$ ipython --no-banner

In [1]: import numpy as np

In [2]: from numpy import linalg as LA

In [3]: np.set_printoptions(suppress=True, linewidth=100)

In [4]: def rnd(a):
   ...:     return np.round(a, 2) + 0
   ...: 

In [5]: F = np.loadtxt("sample12.csv", delimiter=",")

In [6]: rnd(F)
Out[6]: 
array([[ 15.62, -79.91,  18.9 ,  27.75],
       [  8.86, -32.59,   3.86,   2.97],
       [  5.09, -16.46,   0.76,  -1.83],
       [  4.8 , -15.4 ,   0.63,  -2.01],
       [  4.55, -14.53,   0.53,  -2.14],
       [  3.46, -10.87,   0.18,  -2.47],
       [  0.16,  -0.82,   0.05,  -0.49],
       [  0.34,   1.62,  -0.73,   0.88],
       [  0.77,   2.04,  -1.29,   0.86],
       [ 11.7 ,   7.49, -15.79, -12.03]])

In [7]: Ac = F - F.mean(axis=0)

In [8]: V = LA.svd(Ac)[2][:3]

In [9]: A2 = Ac - Ac @ V.T @ V

In [10]: print(rnd(A2.std(axis=0)))
[0. 0. 0. 0.]

In [11]: LA.norm(A2, axis=1).round(6).argmax()
Out[11]: np.int64(0)

In [12]: d = LA.norm(F[:, None] - F[None], axis=-1)

In [13]: d.shape
Out[13]: (10, 10)

In [14]: rnd(LA.norm(F - F.mean(axis=0), axis=1))
Out[14]: array([72.33, 17.36,  3.06,  3.29,  3.71,  6.59, 16.14, 18.38, 18.72, 32.14])

In [15]: (d + 1e9 * np.eye(10)).round(6).argmin(axis=1)
Out[15]: array([1, 2, 3, 4, 3, 4, 7, 8, 7, 8])

In [16]: LA.matrix_rank(d ** 2)
Out[16]: np.int64(5)

In [17]: arr = np.load("run19.npy")

In [18]: arr
Out[18]: 
array([[-1, -2,  2,  2, -4,  1,  0, -2],
       [-2, -1, -2,  2, -2, -2,  0, -1],
       [ 1, -2,  0, -1,  0, -1, -1,  0],
       [-2,  2, -1,  0, -2, -1,  1, -1],
       [ 0,  2, -2, -1,  2,  0,  2,  1],
       [-2,  2, -2,  0, -4,  2,  1, -2],
       [-1, -2,  1,  2,  4, -2,  1,  2]])

In [19]: A2 = arr[0, 0] * arr[1:] - np.outer(arr[1:, 0], arr[0])

In [20]: A2
Out[20]: 
array([[ 0, -3,  6,  2, -6,  4,  0, -3],
       [ 0,  4, -2, -1,  4,  0,  1,  2],
       [ 0, -6,  5,  4, -6,  3, -1, -3],
       [ 0, -2,  2,  1, -2,  0, -2, -1],
       [ 0, -6,  6,  4, -4,  0, -1, -2],
       [ 0,  0,  1,  0, -8,  3, -1, -4]])

In [21]: arr[:, 0] / arr[0, 0]
Out[21]: array([ 1.,  2., -1.,  2., -0.,  2.,  1.])

In [22]: f = np.array([-7, -9, 9])

In [23]: print(rnd(np.convolve(F[1], f)))
[ -62.    148.39  345.96 -348.82    8.03   26.73]

In [24]: rnd(np.polyval(f, F[1]))
Out[24]: array([ -619.85, -7130.83,  -130.15,   -79.48])

In [25]: rnd(np.correlate(F[1], F[8], "full"))
Out[25]: array([  7.62, -39.5 ,  63.57, -62.17, -21.19,   9.06,   2.3 ])

In [26]: f, r1 = arr[6], arr[5]

In [27]: f @ f
Out[27]: np.int64(35)

In [28]: f @ r1
Out[28]: np.int64(-27)

In [29]: p = (f @ r1) / (f @ f) * f

In [30]: rnd((r1 - p) @ f)
Out[30]: np.float64(0.0)

In [31]: print(rnd(r1 - p))
[-2.77  0.46 -1.23  1.54 -0.91  0.46  1.77 -0.46]

In [32]: A2 = np.array([[1, 0, 3, 2, 0, 2, 1, 3, 0],
    ...:     [3, 2, 2, 0, 0, 1, 0, 3, 3],
    ...:     [2, 2, 0, 3, 1, 0, 0, 3, 0],
    ...:     [3, 0, 2, 2, 3, 3, 0, 1, 3],
    ...:     [1, 3, 2, 1, 3, 0, 0, 0, 1],
    ...:     [0, 2, 3, 0, 3, 1, 0, 0, 3],
    ...:     [2, 2, 2, 3, 2, 2, 1, 0, 2],
    ...:     [3, 1, 1, 1, 2, 2, 2, 1, 2],
    ...:     [1, 0, 3, 3, 1, 1, 2, 2, 0]])

In [33]: M = A2 - A2.T

In [34]: M
Out[34]: 
array([[ 0, -3,  1, -1, -1,  2, -1,  0, -1],
       [ 3,  0,  0,  0, -3, -1, -2,  2,  3],
       [-1,  0,  0,  1, -1, -3, -2,  2, -3],
       [ 1,  0, -1,  0,  2,  3, -3,  0,  0],
       [ 1,  3,  1, -2,  0, -3, -2, -2,  0],
       [-2,  1,  3, -3,  3,  0, -2, -2,  2],
       [ 1,  2,  2,  3,  2,  2,  0, -2,  0],
       [ 0, -2, -2,  0,  2,  2,  2,  0,  0],
       [ 1, -3,  3,  0,  0, -2,  0,  0,  0]])

In [35]: def softmax(z):
    ...:     e = np.exp(z - z.max(axis=-1, keepdims=True))
    ...:     return e / e.sum(axis=-1, keepdims=True)
    ...: 

In [36]: rnd(softmax(10 * M[3]))
Out[36]: array([0., 0., 0., 0., 0., 1., 0., 0., 0.])

In [37]: print(rnd(softmax(M[3] + 4)))
[0.08 0.03 0.01 0.03 0.21 0.58 0.   0.03 0.03]

In [38]: S = M @ M.T / np.sqrt(9)

In [39]: rnd(softmax(S + np.triu(np.full(S.shape, -np.inf), 1)))
Out[39]: 
array([[1.  , 0.  , 0.  , 0.  , 0.  , 0.  , 0.  , 0.  , 0.  ],
       [0.  , 1.  , 0.  , 0.  , 0.  , 0.  , 0.  , 0.  , 0.  ],
       [0.  , 0.  , 1.  , 0.  , 0.  , 0.  , 0.  , 0.  , 0.  ],
       [0.  , 0.  , 0.  , 1.  , 0.  , 0.  , 0.  , 0.  , 0.  ],
       [0.  , 0.  , 0.  , 0.  , 1.  , 0.  , 0.  , 0.  , 0.  ],
       [0.  , 0.  , 0.  , 0.  , 0.  , 1.  , 0.  , 0.  , 0.  ],
       [0.  , 0.  , 0.  , 0.  , 0.  , 0.  , 1.  , 0.  , 0.  ],
       [0.  , 0.  , 0.  , 0.01, 0.  , 0.  , 0.  , 0.98, 0.  ],
       [0.01, 0.  , 0.  , 0.  , 0.  , 0.  , 0.  , 0.  , 0.99]])

In [40]: rnd(softmax(S)[3] @ M)
Out[40]: array([ 0.99,  0.  , -0.96,  0.01,  1.99,  2.98, -2.96, -0.02,  0.01])
